% ipython --no-banner

In [1]: import numpy as np

In [2]: from numpy import linalg as LA

In [3]: np.set_printoptions(precision=2, suppress=True, linewidth=120, legacy="1.25")

In [4]: W0 = np.loadtxt("block15.csv", delimiter=",")

In [5]: print(W0)
[[ 0.08  0.08  0.08 -0.25]
 [ 0.08  0.08  0.08 -0.25]
 [ 0.08  0.08  0.08 -0.25]
 [-0.25 -0.25 -0.25  0.75]]

In [6]: # column 1 repeats column 0

In [7]: B = W0 / np.sqrt((W0 ** 2).mean(axis=1, keepdims=True))

In [8]: print(LA.matrix_rank(B) == LA.matrix_rank(W0))
True

In [9]: print(B[1])
[ 0.58  0.58  0.58 -1.73]

In [10]: x0 = np.array([0, 0, 1, 2])

In [11]: print(W0 @ x0)
[-0.42 -0.42 -0.42  1.25]

In [12]: print(np.round((x0 - W0 @ x0) @ (W0 @ x0), 2))
-0.0

In [13]: K = np.load("a.npy")

In [14]: print(K)
[[ 0  0  0]
 [ 0 -2 -4]
 [ 0  0  0]
 [-3 -2 -3]
 [ 0  0  0]
 [ 0 -2 -4]
 [ 0  0  0]
 [ 0  0  0]
 [ 0  0  0]
 [-2 -3 -5]
 [-1 -1 -2]
 [-1 -1 -2]
 [-1 -1 -2]
 [-1 -1 -2]
 [ 1 -1 -2]
 [ 1 -1 -2]
 [-1 -1 -2]
 [-1 -1 -2]
 [ 0  0  0]
 [ 0  0  0]
 [-1 -2 -3]
 [ 0  0  0]]

In [15]: # rows 0 and 2 are equal

In [16]: Xs = K - K.mean(axis=0)

In [17]: evecs = LA.svd(Xs)[2][:2]

In [18]: B = Xs - Xs @ evecs.T @ evecs

In [19]: print((Xs @ evecs.T).std(axis=0))
[1.82 0.75]

In [20]: print(LA.norm(B, axis=1).round(6).argmax())
20

In [21]: print(round(float(LA.norm(B) / LA.norm(Xs)), 2))
0.05

In [22]: mat = np.load("w.npy")

In [23]: print(mat)
[[-1  3 -3]
 [ 1  1 -2]
 [-1 -1  3]
 [-1  3 -3]]

In [24]: C2 = mat.T @ mat

In [25]: print(LA.matrix_rank(C2))
3

In [26]: proj = mat @ LA.solve(mat.T @ mat, mat.T)

In [27]: print(np.round(LA.eigvalsh(proj), 2) + 0)
[0. 1. 1. 1.]

In [28]: print(np.allclose(proj @ proj, proj))
True

In [29]: print(proj.round(2) + 0)
[[0.5 0.  0.  0.5]
 [0.  1.  0.  0. ]
 [0.  0.  1.  0. ]
 [0.5 0.  0.  0.5]]

In [30]: print(np.diag(proj))
[0.5 1.  1.  0.5]

In [31]: x0 = np.array([-3, -3, -3])

In [32]: print(np.sign((mat @ x0).round(6)))
[ 1  0 -1  1]

In [33]: print(np.einsum("ij,j->i", mat, x0))
[ 3  0 -3  3]

In [34]: print((mat @ x0).argmax())
0

In [35]: print((mat * x0).sum(axis=1))
[ 3  0 -3  3]

In [36]: print(mat * x0)
[[ 3 -9  9]
 [-3 -3  6]
 [ 3  3 -9]
 [ 3 -9  9]]

In [37]: T = np.stack([mat, 5 * mat, mat[::-1]])

In [38]: print(LA.norm(T, axis=(1, 2)))
[ 7.42 37.08  7.42]

In [39]: print(LA.matrix_rank(T))
[3 3 3]

In [40]: print((T @ mat.T).shape)
(3, 4, 4)

In [41]: print(LA.matrix_rank(T.reshape(3, -1)))
2

In [42]: print(np.einsum("bij,cij->bc", T, T))
[[  55  275   22]
 [ 275 1375  110]
 [  22  110   55]]

In [43]: B = np.array([[1, -6, -4], [-8, -9, 8], [-2, -7, -8]])

In [44]: print(np.einsum("ij->j", mat))
[-2  6 -5]

In [45]: print(LA.matrix_rank(mat @ B))
3

In [46]: print(LA.matrix_rank(np.vstack([mat, B.T])))
3

In [47]: F = np.loadtxt("run13.csv", delimiter=",")

In [48]: print(F)
[[0. 0. 0. 1.]
 [0. 0. 0. 0.]
 [0. 0. 0. 0.]
 [1. 0. 0. 0.]]

In [49]: C2 = F.T @ F

In [50]: print(np.diag(C2))
[1. 0. 0. 1.]

In [51]: print((F @ F.T).shape)
(4, 4)

In [52]: print(np.trace(C2), (F ** 2).sum())
2.0 2.0

In [53]: print(LA.svd(F, compute_uv=False) ** 2)
[1. 1. 0. 0.]

In [54]: print(LA.matrix_rank(C2))
2

In [55]: print(LA.matrix_power(F, 3))
[[0. 0. 0. 1.]
 [0. 0. 0. 0.]
 [0. 0. 0. 0.]
 [1. 0. 0. 0.]]

In [56]: print(np.allclose(F @ F.T, F.T @ F))
True

In [57]: F.inv()
Traceback (most recent call last):
  Cell In[57], line 1
    F.inv()
AttributeError: 'numpy.ndarray' object has no attribute 'inv'


In [58]: print((F - F.T) / 2)
[[0. 0. 0. 0.]
 [0. 0. 0. 0.]
 [0. 0. 0. 0.]
 [0. 0. 0. 0.]]

In [59]: print(F @ F)
[[1. 0. 0. 0.]
 [0. 0. 0. 0.]
 [0. 0. 0. 0.]
 [0. 0. 0. 1.]]

In [60]: assert F == F.T
Traceback (most recent call last):
  Cell In[60], line 1
    assert F == F.T
ValueError: The truth value of an array with more than one element is ambiguous. Use a.any() or a.all()


In [61]: feats = np.array([[-4, -2, 1], [-2, 0, 0], [1, 0, 0]])

In [62]: # null space of dimension 1

In [63]: ev, evecs = LA.eigh(feats)

In [64]: print(np.round(LA.svd(feats, compute_uv=False), 2) + 0)
[5. 1. 0.]

In [65]: print(np.round(evecs @ np.diag(ev) @ evecs.T, 2) + 0)
[[-4. -2.  1.]
 [-2.  0.  0.]
 [ 1.  0.  0.]]

In [66]: print(np.abs(evecs[:, -1]))
[0.41 0.82 0.41]

In [67]: print((ev > 1e-8).sum(), (ev < -1e-8).sum())
1 1

In [68]: print(ev.sum(), np.trace(feats))
-4.0 -4

In [69]: print(np.unique(ev.round(6) + 0, return_counts=True)[1])
[1 1 1]

In [70]: print(round(float(LA.det(feats[::-1])), 2))
0.0

In [71]: print(np.kron(np.eye(2, dtype=int), feats))
[[-4 -2  1  0  0  0]
 [-2  0  0  0  0  0]
 [ 1  0  0  0  0  0]
 [ 0  0  0 -4 -2  1]
 [ 0  0  0 -2  0  0]
 [ 0  0  0  1  0  0]]

In [72]: print(np.einsum("ii->", feats))
-4

In [73]: print(LA.eigvals(feats))
[-5.  1.  0.]

In [74]: print(np.poly(feats))
[ 1.  4. -5.  0.]

In [75]: Uu, s, VT = LA.svd(feats)

In [76]: print(s.round(2) + 0)
[5. 1. 0.]

In [77]: B = Uu[:, :2] @ np.diag(s[:2]) @ VT[:2]

In [78]: print(LA.matrix_rank(B))
2

In [79]: print(np.round(np.abs(feats - B).max(), 2))
0.0

In [80]: print(B.round(2) + 0)
[[-4. -2.  1.]
 [-2.  0.  0.]
 [ 1.  0.  0.]]

In [81]: print(round(LA.norm(feats - B, 2), 2), round(s[2], 2))
0.0 0.0

In [82]: A = np.array([[-0.9, 0.5, -1.3, 0.5], [-0.4, -1.4, -0.4, -1.4]])

In [83]: A[:, 1] *= 10

In [84]: print(A)
[[ -0.9   5.   -1.3   0.5]
 [ -0.4 -14.   -0.4  -1.4]]

In [85]: # column 1 is much longer than the rest

In [86]: B = A / np.sqrt((A ** 2).mean(axis=1, keepdims=True))

In [87]: print(B[1])
[-0.06 -1.99 -0.06 -0.2 ]

In [88]: print(LA.matrix_rank(A - A.mean(axis=1, keepdims=True)))
2

In [89]: B = np.array([[2, 1, 0], [3, 2, 0], [1, 0, 0], [3, 2, 3]])

In [90]: print(np.vstack([A, B.T]).shape)
(5, 4)

In [91]: print(A @ B)
[[ 13.4  10.1   1.5]
 [-47.4 -31.2  -4.2]]

In [92]: print(np.count_nonzero(A))
8

In [93]: print(np.diff(A, axis=0))
[[  0.5 -19.    0.9  -1.9]]

In [94]: print(A.sum(axis=1))
[  3.3 -16.2]

In [95]: print(LA.svd(A, compute_uv=False))
[14.94  1.68]

In [96]: print(A.sum(axis=0))
[-1.3 -9.  -1.7 -0.9]

In [97]: print(round(LA.norm(A), 2))
15.03

In [98]: print(A - A[0])
[[  0.    0.    0.    0. ]
 [  0.5 -19.    0.9  -1.9]]

In [99]: print(np.unravel_index(np.abs(A).argmax(), A.shape))
(1, 1)

In [100]: M = np.loadtxt("sample10.csv", delimiter=",")

In [101]: print(M)
[[-2.  2. -1. -2.]
 [ 0.  4.  1.  0.]
 [-1.  3.  0. -1.]
 [-4.  0. -3. -4.]]

In [102]: # null space of dimension 2

In [103]: ev, evecs = LA.eigh(F)

In [104]: print(LA.svd(F, compute_uv=False))
[1. 1. 0. 0.]

In [105]: print(np.round(evecs @ np.diag(ev) @ evecs.T, 2) + 0)
[[0. 0. 0. 1.]
 [0. 0. 0. 0.]
 [0. 0. 0. 0.]
 [1. 0. 0. 0.]]

In [106]: print(LA.eigvalsh(F @ F))
[0. 0. 1. 1.]

In [107]: rank = LA.matrix_rank(M)

In [108]: print(rank)
2

In [109]: N = LA.svd(M)[2][rank:].T

In [110]: print([int(LA.matrix_rank(M[:, :j + 1])) for j in range(4)])
[1, 2, 2, 2]

In [111]: print([int(LA.matrix_rank(M[:i])) for i in range(1, len(M) + 1)])
[1, 2, 2, 2]

In [112]: print(np.round(M @ N, 2) + 0)
[[0. 0.]
 [0. 0.]
 [0. 0.]
 [0. 0.]]

In [113]: B = M / np.sqrt((M ** 2).mean(axis=1, keepdims=True))

In [114]: print(M - M.mean(axis=1, keepdims=True))
[[-1.25  2.75 -0.25 -1.25]
 [-1.25  2.75 -0.25 -1.25]
 [-1.25  2.75 -0.25 -1.25]
 [-1.25  2.75 -0.25 -1.25]]

In [115]: print(B[3])
[-1.25  0.   -0.94 -1.25]

In [116]: print(LA.matrix_rank(B) == LA.matrix_rank(M))
True

In [117]: C2 = M.T @ M

In [118]: print((M @ M.T).shape)
(4, 4)

In [119]: print(np.trace(C2), (M ** 2).sum())
82.0 82.0

In [120]: print(np.diag(C2))
[21. 29. 11. 21.]

In [121]: print(LA.matrix_rank(C2))
2

In [122]: print(np.kron(np.eye(2, dtype=int), M))
[[-2.  2. -1. -2. -0.  0. -0. -0.]
 [ 0.  4.  1.  0.  0.  0.  0.  0.]
 [-1.  3.  0. -1. -0.  0.  0. -0.]
 [-4.  0. -3. -4. -0.  0. -0. -0.]
 [-0.  0. -0. -0. -2.  2. -1. -2.]
 [ 0.  0.  0.  0.  0.  4.  1.  0.]
 [-0.  0.  0. -0. -1.  3.  0. -1.]
 [-0.  0. -0. -0. -4.  0. -3. -4.]]

In [123]: print(np.einsum("ii->", M))
-2.0

In [124]: print(round(float(LA.det(M.T)), 2))
0.0

In [125]: print(np.round(LA.eigvals(M), 2) + 0)
[-6.66  0.    4.66  0.  ]

In [126]: E = np.load("test7.npy")

In [127]: print(E)
[[ 0.4  -0.39 -0.29 -0.02]
 [-0.39  0.74 -0.19 -0.01]
 [-0.29 -0.19  0.86 -0.01]
 [-0.02 -0.01 -0.01  1.  ]]

In [128]: x0 = np.array([3, 3, 3, 1])

In [129]: print(E @ E @ x0)
[-0.87  0.47  1.11  0.89]

In [130]: ev, evecs = LA.eigh(E)

In [131]: print((ev > 1e-8).sum(), (ev < -1e-8).sum())
3 0

In [132]: print(round(float(ev.sum()), 2), round(float(np.trace(E)), 2))
3.0 3.0

In [133]: print(np.round(evecs.T @ E @ evecs, 2) + 0)
[[0. 0. 0. 0.]
 [0. 1. 0. 0.]
 [0. 0. 1. 0.]
 [0. 0. 0. 1.]]

In [134]: print(evecs @ np.diag(ev) @ evecs.T)
[[ 0.4  -0.39 -0.29 -0.02]
 [-0.39  0.74 -0.19 -0.01]
 [-0.29 -0.19  0.86 -0.01]
 [-0.02 -0.01 -0.01  1.  ]]

In [135]: print(np.round(LA.eigvalsh(E + -1 * np.eye(4)), 2) + 0)
[-1.  0.  0.  0.]
